>>> import numpy as np
>>> np.set_printoptions(suppress=True, linewidth=120)
>>> rd = lambda a: np.round(a, 1) + 0
>>> arr = np.loadtxt("mat.csv", delimiter=",")
>>> arr
array([[-2.,  0.,  0.,  0.,  0.,  0.,  0.,  0.,  0.,  0.,  0.,  0.,  0.,  0.,  0.,  0.],
       [ 0.,  0.,  0.,  0.,  0.,  0.,  0.,  0.,  0.,  0.,  0.,  0.,  0.,  0.,  0.,  0.],
       [ 0.,  0.,  0.,  0.,  0.,  0.,  0.,  0.,  0.,  0.,  2.,  0.,  0.,  0.,  0.,  0.],
       [ 0.,  2.,  0.,  0.,  0.,  0.,  0.,  0.,  0.,  0.,  0.,  0.,  0.,  0.,  0.,  0.],
       [ 0.,  0.,  1.,  0.,  0.,  0.,  0.,  0.,  0.,  0.,  0.,  0.,  0.,  0.,  0.,  0.],
       [ 0.,  0.,  0.,  0.,  0.,  0.,  0.,  0.,  0.,  0.,  0.,  0.,  0.,  2.,  0.,  0.],
       [ 0.,  0.,  0.,  0.,  0.,  0.,  1.,  0.,  0.,  0.,  0.,  0.,  0.,  0.,  0.,  0.],
       [ 0.,  0.,  0.,  0.,  0.,  0.,  0.,  0.,  0.,  0.,  0.,  0.,  1.,  0.,  0.,  0.],
       [ 0.,  0.,  0.,  0.,  0.,  0.,  0.,  0.,  0.,  0.,  0.,  0.,  0.,  0.,  0.,  0.],
       [ 0.,  0.,  0.,  0.,  0.,  0.,  0.,  0.,  0., -1.,  0.,  0.,  0.,  0.,  0.,  0.],
       [ 0.,  0.,  0.,  0.,  0.,  0.,  0.,  0.,  0.,  0.,  0.,  0.,  0.,  0.,  0.,  0.],
       [ 0.,  0.,  0.,  0.,  0.,  0.,  0.,  0.,  0.,  0.,  0.,  0.,  0.,  0.,  0.,  2.],
       [ 0.,  0.,  0.,  0.,  0.,  0.,  0.,  0.,  0.,  0.,  0.,  0.,  0.,  0.,  0.,  0.],
       [ 0.,  0.,  0.,  0.,  0.,  0.,  0.,  0.,  0.,  0.,  0.,  0.,  0.,  0.,  0.,  0.],
       [ 0.,  0.,  0., -2.,  0.,  0.,  0.,  0.,  0.,  0.,  0.,  0.,  0.,  0.,  0.,  0.],
       [ 0.,  0.,  0.,  0.,  0.,  0.,  0.,  0.,  0.,  0.,  0.,  0.,  0.,  0., -1.,  0.]])
>>> w1 = np.array([[4, 5, -3, -6, 0, -9],
...     [-5, -1, -6, -9, 7, -1],
...     [0, -5, -3, -9, 3, -9],
...     [-5, -6, -3, 9, 6, -2],
...     [-8, 0, 8, -8, -2, -7],
...     [-3, 6, 6, -8, 9, -5],
...     [-7, 8, -5, 0, -4, -3],
...     [1, -4, -4, -5, 7, 8],
...     [0, 8, 6, 6, 6, -7],
...     [-3, -5, -1, 4, -4, -4],
...     [5, -4, 4, -4, 2, -3],
...     [-9, 3, 1, 0, 1, 8],
...     [-4, 6, -2, -7, -1, -2],
...     [0, 3, 7, -7, 0, 4],
...     [5, 2, 5, -6, -3, -6],
...     [-1, -1, 8, -4, 9, -8]])
>>> beta = np.array([-2, -1, 0, 1, 2, 3])
>>> H = np.maximum(arr @ w1 + beta, 0)
>>> rd((H > 0).mean(axis=0))
array([0.2, 0.3, 0.4, 0.5, 0.9, 0.8])
>>> (H > 0).astype(int)
array([[0, 0, 1, 1, 1, 1],
       [0, 0, 0, 1, 1, 1],
       [1, 0, 1, 0, 1, 0],
       [0, 0, 0, 0, 1, 1],
       [0, 0, 0, 0, 1, 0],
       [0, 1, 1, 0, 1, 1],
       [0, 1, 0, 1, 0, 0],
       [0, 1, 0, 0, 1, 1],
       [0, 0, 0, 1, 1, 1],
       [1, 1, 1, 0, 1, 1],
       [0, 0, 0, 1, 1, 1],
       [0, 0, 1, 0, 1, 0],
       [0, 0, 0, 1, 1, 1],
       [0, 0, 0, 1, 1, 1],
       [1, 1, 1, 0, 0, 1],
       [0, 0, 0, 1, 1, 1]])
>>> np.linalg.matrix_rank(H)
np.int64(6)
>>> H
array([[ 0.,  0.,  6., 13.,  2., 21.],
       [ 0.,  0.,  0.,  1.,  2.,  3.],
       [ 8.,  0.,  8.,  0.,  6.,  0.],
       [ 0.,  0.,  0.,  0., 16.,  1.],
       [ 0.,  0.,  0.,  0.,  5.,  0.],
       [ 0.,  5., 14.,  0.,  2., 11.],
       [ 0.,  7.,  0.,  1.,  0.,  0.],
       [ 0.,  5.,  0.,  0.,  1.,  1.],
       [ 0.,  0.,  0.,  1.,  2.,  3.],
       [ 1.,  4.,  1.,  0.,  6.,  7.],
       [ 0.,  0.,  0.,  1.,  2.,  3.],
       [ 0.,  0., 16.,  0., 20.,  0.],
       [ 0.,  0.,  0.,  1.,  2.,  3.],
       [ 0.,  0.,  0.,  1.,  2.,  3.],
       [ 8., 11.,  6.,  0.,  0.,  7.],
       [ 0.,  0.,  0.,  7.,  5.,  9.]])
>>> basis = np.array([[3, 2, 2], [0, 0, 1], [3, 0, 1], [1, 0, 1], [0, 3, 1], [1, 0, 1]])
>>> (H @ basis).round(6).argmax(axis=1)
array([0, 1, 0, 1, 1, 0, 2, 2, 1, 1, 1, 1, 1, 1, 0, 2])
>>> H @ basis
array([[52.,  6., 42.],
       [ 4.,  6.,  6.],
       [48., 34., 30.],
       [ 1., 48., 17.],
       [ 0., 15.,  5.],
       [53.,  6., 32.],
       [ 1.,  0.,  8.],
       [ 1.,  3.,  7.],
       [ 4.,  6.,  6.],
       [13., 20., 20.],
       [ 4.,  6.,  6.],
       [48., 60., 36.],
       [ 4.,  6.,  6.],
       [ 4.,  6.,  6.],
       [49., 16., 40.],
       [16., 15., 21.]])
>>> feats = np.load("x.npy")
>>> feats
array([[0, 0, 0, 0, 0, 1, 0, 0, 0, 0, 0, 0, 0, 0, 0],
       [0, 0, 0, 0, 0, 0, 0, 0, 0, 1, 0, 0, 0, 0, 0],
       [0, 0, 0, 0, 0, 1, 0, 0, 0, 1, 0, 1, 1, 0, 0],
       [0, 0, 0, 0, 0, 0, 0, 0, 0, 0, 0, 0, 1, 0, 1],
       [0, 0, 0, 0, 0, 1, 0, 0, 0, 0, 1, 0, 0, 1, 0],
       [1, 0, 1, 0, 1, 0, 1, 1, 0, 0, 0, 0, 1, 0, 0],
       [0, 0, 0, 0, 0, 1, 0, 0, 1, 0, 0, 0, 0, 0, 0],
       [0, 0, 0, 0, 0, 1, 0, 0, 0, 1, 0, 0, 1, 0, 0],
       [0, 0, 0, 0, 0, 0, 1, 0, 0, 0, 0, 0, 1, 0, 0],
       [0, 1, 1, 0, 0, 0, 0, 1, 0, 0, 0, 0, 0, 0, 0],
       [0, 0, 0, 0, 1, 0, 0, 0, 0, 0, 0, 0, 0, 0, 0],
       [0, 0, 1, 0, 0, 0, 0, 0, 0, 0, 0, 0, 0, 0, 0],
       [0, 0, 1, 1, 0, 1, 0, 1, 1, 0, 0, 0, 0, 0, 0],
       [0, 0, 0, 0, 1, 0, 0, 0, 0, 0, 0, 0, 0, 0, 0],
       [0, 0, 0, 1, 0, 0, 0, 0, 0, 0, 0, 0, 0, 0, 0]])
>>> rng = np.random.default_rng(70546)
>>> labels = rng.permutation(15)
>>> labels
array([ 1,  6, 11, 14, 10,  7,  0,  8,  9, 12,  4, 13,  2,  5,  3])
>>> out = feats[labels][:, labels]
>>> np.diag(out)
array([0, 0, 0, 0, 0, 0, 0, 0, 0, 0, 0, 0, 0, 0, 0])
>>> rd(np.sort(np.abs(np.linalg.eigvals(out))))
array([0. , 0.3, 0.3, 0.6, 0.7, 0.8, 0.8, 1.1, 1.1, 1.4, 1.4, 1.6, 2.4, 2.6, 3.4])
>>> rd(np.linalg.det(out)), rd(np.linalg.det(feats[labels]))
(np.float64(0.0), np.float64(0.0))
>>> np.allclose(out, feats)
False
